$ python3 -q
>>> import numpy as np
>>> import numpy.linalg as la
>>> np.set_printoptions(precision=3, suppress=True, linewidth=120)
>>> def tidy(a):
...     return np.round(a, 3) + 0
... 
>>> mat = np.load("w.npy")
>>> mat
array([[0, 1, 2, 1, 0, 1],
       [0, 0, 3, 1, 3, 2],
       [0, 0, 1, 2, 3, 1],
       [0, 0, 0, 1, 1, 3],
       [0, 0, 0, 0, 3, 2],
       [0, 0, 0, 0, 0, 1]])
>>> mat.reshape(2, -1)
array([[0, 1, 2, 1, 0, 1, 0, 0, 3, 1, 3, 2, 0, 0, 1, 2, 3, 1],
       [0, 0, 0, 1, 1, 3, 0, 0, 0, 0, 3, 2, 0, 0, 0, 0, 0, 1]])
>>> mat.ravel(order="F")
array([0, 0, 0, 0, 0, 0, 1, 0, 0, 0, 0, 0, 2, 3, 1, 0, 0, 0, 1, 1, 2, 1, 0, 0, 0, 3, 3, 1, 3, 0, 1, 2, 1, 3, 2, 1])
>>> T = mat.reshape(6, 2, -1)
>>> T.shape
(6, 2, 3)
>>> np.einsum("ihd,ihd->ih", T, T)
array([[ 5,  2],
       [ 9, 14],
       [ 1, 14],
       [ 0, 11],
       [ 0, 13],
       [ 0,  1]])
>>> Uu, s, VT = la.svd(mat)
>>> vecs = VT[:(s > 1e-8).sum()]
>>> rng = np.random.default_rng(13019)
>>> x0 = mat[5] + -2 * mat[3] + rng.integers(2) * np.eye(6)[2]
>>> x0
array([ 0.,  0.,  1., -2., -2., -5.])
>>> np.allclose(vecs.T @ vecs @ x0, x0)
True
>>> tidy(vecs.T @ vecs)
array([[0., 0., 0., 0., 0., 0.],
       [0., 1., 0., 0., 0., 0.],
       [0., 0., 1., 0., 0., 0.],
       [0., 0., 0., 1., 0., 0.],
       [0., 0., 0., 0., 1., 0.],
       [0., 0., 0., 0., 0., 1.]])
>>> tidy(np.diag(vecs.T @ vecs))
array([0., 1., 1., 1., 1., 1.])
>>> la.matrix_rank(np.vstack([mat, x0]))
np.int64(5)
>>> r0 = np.array([4, -2, 4])
>>> np.polyval(r0, mat[1])
array([ 4,  4, 34,  6, 34, 16])
>>> np.convolve(mat[1], r0)
array([ 0,  0, 12, -2, 22,  6,  8,  8])
>>> Uu, s, VT = la.svd(mat)
>>> np.argmax(s[:-1] / (s[1:] + 1e-6)) + 1
np.int64(5)
>>> out = Uu[:, :5] @ np.diag(s[:5]) @ VT[:5]
>>> tidy(out)
array([[0., 1., 2., 1., 0., 1.],
       [0., 0., 3., 1., 3., 2.],
       [0., 0., 1., 2., 3., 1.],
       [0., 0., 0., 1., 1., 3.],
       [0., 0., 0., 0., 3., 2.],
       [0., 0., 0., 0., 0., 1.]])
>>> la.matrix_rank(mat, rtol=0.05)
np.int64(5)
>>> tidy(np.abs(mat - out).max())
np.float64(0.0)
>>> tidy(la.norm(mat, 1)), tidy(la.norm(mat, np.inf))
(np.float64(10.0), np.float64(9.0))
>>> tidy(la.norm(mat, "nuc"))
np.float64(14.683)
>>> tidy(la.norm(mat, axis=0))
array([0.   , 1.   , 3.742, 2.646, 5.292, 4.472])
>>> tidy(la.norm(mat[1], 1)), tidy(la.norm(mat[1], np.inf))
(np.float64(9.0), np.float64(3.0))
>>> tidy(la.norm(mat[1] - mat[4]))
np.float64(3.162)
>>> m1 = np.load("data.npy")
>>> m1
array([[1.  , 0.9 , 0.81],
       [0.9 , 1.  , 0.9 ],
       [0.81, 0.9 , 1.  ]])
>>> vals, vecs = la.eigh(m1)
>>> tidy(la.eigvalsh(m1 + 5 * np.eye(3)))
array([5.069, 5.19 , 7.741])
>>> tidy(vals)
array([0.069, 0.19 , 2.741])
>>> tidy(vecs.T @ vecs)
array([[1., 0., 0.],
       [0., 1., 0.],
       [0., 0., 1.]])
>>> (vals > 1e-8).sum(), (vals < -1e-8).sum()
(np.int64(3), np.int64(0))
>>> np.abs(vecs[:, -1]).round(6).argmax()
np.int64(1)
>>> Uu, s, VT = la.svd(m1)
>>> tidy(s)
array([2.741, 0.19 , 0.069])
>>> out = Uu[:, :1] @ np.diag(s[:1]) @ VT[:1]
>>> tidy(out)
array([[0.893, 0.923, 0.893],
       [0.923, 0.955, 0.923],
       [0.893, 0.923, 0.893]])
>>> tidy(np.abs(m1 - out).max())
np.float64(0.107)
>>> la.matrix_rank(m1, rtol=0.05)
np.int64(2)
>>> out = m1 / np.sqrt((m1 ** 2).mean(axis=1, keepdims=True))
>>> tidy(out[2])
array([0.893, 0.993, 1.103])
>>> tidy(la.norm(out, axis=1))
array([1.732, 1.732, 1.732])
>>> M = np.load("x.npy")
>>> M
array([[ 0.572, -0.291,  0.635,  0.336,  0.05 , -0.149,  0.422,  0.422],
       [ 0.159, -0.414,  0.92 ,  0.753,  0.988, -0.887,  0.905,  0.945],
       [-0.951,  0.565, -0.867, -0.446,  0.867, -0.345, -0.446, -0.31 ],
       [ 0.06 ,  0.537, -0.982, -0.905, -1.   ,  0.982, -0.982, -0.993],
       [-0.782,  0.363, -0.67 , -0.3  ,  0.572, -0.149, -0.319, -0.245],
       [ 0.8  , -0.508,  0.9  ,  0.617,  0.422, -0.422,  0.744,  0.762],
       [-0.565,  0.38 , -0.814, -0.537, -0.653,  0.493, -0.686, -0.726],
       [-0.845,  0.834, -0.999, -0.976, -1.   ,  0.99 , -0.997, -0.999],
       [ 0.992, -0.821,  0.992,  0.84 , -0.478, -0.235,  0.905,  0.89 ],
       [-0.629,  0.08 ,  0.149,  0.235,  0.944, -0.67 ,  0.446,  0.592],
       [-0.07 , -0.02 ,  0.119,  0.09 ,  0.345, -0.178,  0.149,  0.188],
       [-0.08 ,  0.508, -0.97 , -0.867, -0.999,  0.963, -0.967, -0.985],
       [ 0.845, -0.478,  0.843,  0.493, -0.264, -0.09 ,  0.578,  0.551],
       [ 0.991, -0.653,  0.867,  0.3  , -0.996,  0.814,  0.09 , -0.264],
       [ 0.848, -0.397,  0.686,  0.282, -0.762,  0.291,  0.264,  0.149],
       [ 0.1  , -0.345,  0.867,  0.675,  0.976, -0.834,  0.851,  0.905],
       [-0.869,  0.753, -0.994, -0.923, -0.99 ,  0.933, -0.98 , -0.989],
       [ 0.999, -0.954,  1.   ,  0.986,  0.94 , -0.925,  0.997,  0.998],
       [ 0.753,  0.273, -0.933, -0.851, -1.   ,  0.987, -0.97 , -0.99 ],
       [ 0.03 ,  0.291, -0.824, -0.635, -0.975,  0.824, -0.824, -0.887],
       [-0.821,  0.565, -0.94 , -0.706, -0.675,  0.578, -0.834, -0.856],
       [ 0.371, -0.178,  0.422,  0.207,  0.03 , -0.09 ,  0.264,  0.264],
       [-0.766,  0.653, -0.983, -0.864, -0.979,  0.887, -0.955, -0.972],
       [-0.912,  0.726, -0.989, -0.872, -0.919,  0.814, -0.953, -0.965],
       [-0.264, -0.578,  0.991,  0.944,  1.   , -0.994,  0.992,  0.998],
       [-0.77 ,  0.   ,  0.558,  0.537,  0.997, -0.91 ,  0.793,  0.894],
       [ 0.993, -0.778,  0.978,  0.706, -0.923,  0.319,  0.744,  0.641],
       [ 0.778, -0.446,  0.834,  0.508,  0.08 , -0.235,  0.617,  0.617],
       [ 0.881, -0.446,  0.757,  0.345, -0.757,  0.264,  0.345,  0.235],
       [-0.598, -0.1  ,  0.67 ,  0.572,  0.994, -0.887,  0.804,  0.892]])
>>> proj = M @ la.solve(M.T @ M, M.T)
>>> tidy(np.trace(proj))
np.float64(8.0)
